% ipython --no-banner

In [1]: import numpy as np

In [2]: np.set_printoptions(precision=2, suppress=True, linewidth=140, floatmode="fixed")

In [3]: E = np.load("mat.npy")

In [4]: E
Out[4]: 
array([[  0.10,   0.90,  -0.10,  -1.00,  -1.00,  -0.40,  -1.20,  -0.90,   0.50,  -0.10,  -0.10,  -0.80],
       [ -0.40,   1.30,  -1.10,   2.30,   0.70,  -0.20,   0.20,   1.20,  -0.60,   0.20,   0.50,  -0.70],
       [  0.70,  -0.10,   0.00,  -0.70,   0.20,  -1.20,   0.30,   0.60,  -0.20,  -1.30,   0.50,   0.50],
       [  2.00,  -1.00,   5.00,  -6.50,  -5.50,   0.50,  -0.50,   0.50,  -5.00,   3.50,  -5.00, -10.00],
       [  0.80,  -0.50,  -0.50,   0.40,  -0.30,   1.20,  -0.70,   0.30,  -1.80,   0.70,   0.30,   1.70],
       [  0.70,  -0.60,  -1.20,   0.70,   0.10,   0.10,   0.70,  -1.50,  -0.60,  -0.10,   0.20,  -0.70],
       [ -0.30,   0.90,   1.10,  -0.90,  -1.50,   1.00,   1.10,  -1.10,   0.90,   2.20,  -2.00,   1.00],
       [  0.30,  -0.40,   1.20,  -0.90,   0.40,  -0.10,   0.00,   1.10,  -0.10,  -0.50,  -1.40,  -1.30],
       [  0.80,   0.60,  -1.00,  -1.20,  -0.70,   0.70,   0.10,   0.60,  -1.00,  -0.80,   1.40,   1.70],
       [  1.10,   0.20,  -1.20,   0.90,   0.50,  -2.30,   0.20,  -1.40,   0.80,  -0.10,  -0.20,   0.50],
       [  0.00,  -0.70,   1.10,  -1.30,  -0.30,  -2.30,   0.90,  -0.20,   0.20,   1.50,  -0.60,   1.10],
       [ -1.20,   0.00,   0.30,   0.40,  -0.40,   0.00,   0.60,   0.30,   0.00,  -0.10,  -1.10,   0.00]])

In [5]: rng = np.random.default_rng(7245)

In [6]: B = E + rng.integers(-2, 3, (12, 1)) @ rng.integers(-2, 3, (1, 12))

In [7]: print(B)
[[ 0.10  0.90 -0.10 -1.00 -1.00 -0.40 -1.20 -0.90  0.50 -0.10 -0.10 -0.80]
 [-0.40  3.30  2.90  2.30  4.70  1.80  4.20 -2.80  3.40 -3.80  4.50  1.30]
 [ 0.70 -1.10 -2.00 -0.70 -1.80 -2.20 -1.70  2.60 -2.20  0.70 -1.50 -0.50]
 [ 2.00  1.00  9.00 -6.50 -1.50  2.50  3.50 -3.50 -1.00 -0.50 -1.00 -8.00]
 [ 0.80 -1.50 -2.50  0.40 -2.30  0.20 -2.70  2.30 -3.80  2.70 -1.70  0.70]
 [ 0.70  1.40  2.80  0.70  4.10  2.10  4.70 -5.50  3.40 -4.10  4.20  1.30]
 [-0.30  1.90  3.10 -0.90  0.50  2.00  3.10 -3.10  2.90  0.20  0.00  2.00]
 [ 0.30  1.60  5.20 -0.90  4.40  1.90  4.00 -2.90  3.90 -4.50  2.60  0.70]
 [ 0.80  2.60  3.00 -1.20  3.30  2.70  4.10 -3.40  3.00 -4.80  5.40  3.70]
 [ 1.10  1.20  0.80  0.90  2.50 -1.30  2.20 -3.40  2.80 -2.10  1.80  1.50]
 [ 0.00 -1.70 -0.90 -1.30 -2.30 -3.30 -1.10  1.80 -1.80  3.50 -2.60  0.10]
 [-1.20 -1.00 -1.70  0.40 -2.40 -1.00 -1.40  2.30 -2.00  1.90 -3.10 -1.00]]

In [8]: np.abs(B - E).sum(axis=1)
Out[8]: array([ 0.00, 34.00, 17.00, 34.00, 17.00, 34.00, 17.00, 34.00, 34.00, 17.00, 17.00, 17.00])

In [9]: B - E
Out[9]: 
array([[ 0.00,  0.00,  0.00,  0.00,  0.00,  0.00,  0.00,  0.00,  0.00,  0.00,  0.00,  0.00],
       [ 0.00,  2.00,  4.00,  0.00,  4.00,  2.00,  4.00, -4.00,  4.00, -4.00,  4.00,  2.00],
       [ 0.00, -1.00, -2.00,  0.00, -2.00, -1.00, -2.00,  2.00, -2.00,  2.00, -2.00, -1.00],
       [ 0.00,  2.00,  4.00,  0.00,  4.00,  2.00,  4.00, -4.00,  4.00, -4.00,  4.00,  2.00],
       [ 0.00, -1.00, -2.00,  0.00, -2.00, -1.00, -2.00,  2.00, -2.00,  2.00, -2.00, -1.00],
       [ 0.00,  2.00,  4.00,  0.00,  4.00,  2.00,  4.00, -4.00,  4.00, -4.00,  4.00,  2.00],
       [ 0.00,  1.00,  2.00,  0.00,  2.00,  1.00,  2.00, -2.00,  2.00, -2.00,  2.00,  1.00],
       [ 0.00,  2.00,  4.00,  0.00,  4.00,  2.00,  4.00, -4.00,  4.00, -4.00,  4.00,  2.00],
       [ 0.00,  2.00,  4.00,  0.00,  4.00,  2.00,  4.00, -4.00,  4.00, -4.00,  4.00,  2.00],
       [ 0.00,  1.00,  2.00,  0.00,  2.00,  1.00,  2.00, -2.00,  2.00, -2.00,  2.00,  1.00],
       [ 0.00, -1.00, -2.00,  0.00, -2.00, -1.00, -2.00,  2.00, -2.00,  2.00, -2.00, -1.00],
       [ 0.00, -1.00, -2.00,  0.00, -2.00, -1.00, -2.00,  2.00, -2.00,  2.00, -2.00, -1.00]])

In [10]: np.round(np.linalg.svd(B - E, compute_uv=False), 2) + 0
Out[10]: array([28.39,  0.00,  0.00,  0.00,  0.00,  0.00,  0.00,  0.00,  0.00,  0.00,  0.00,  0.00])
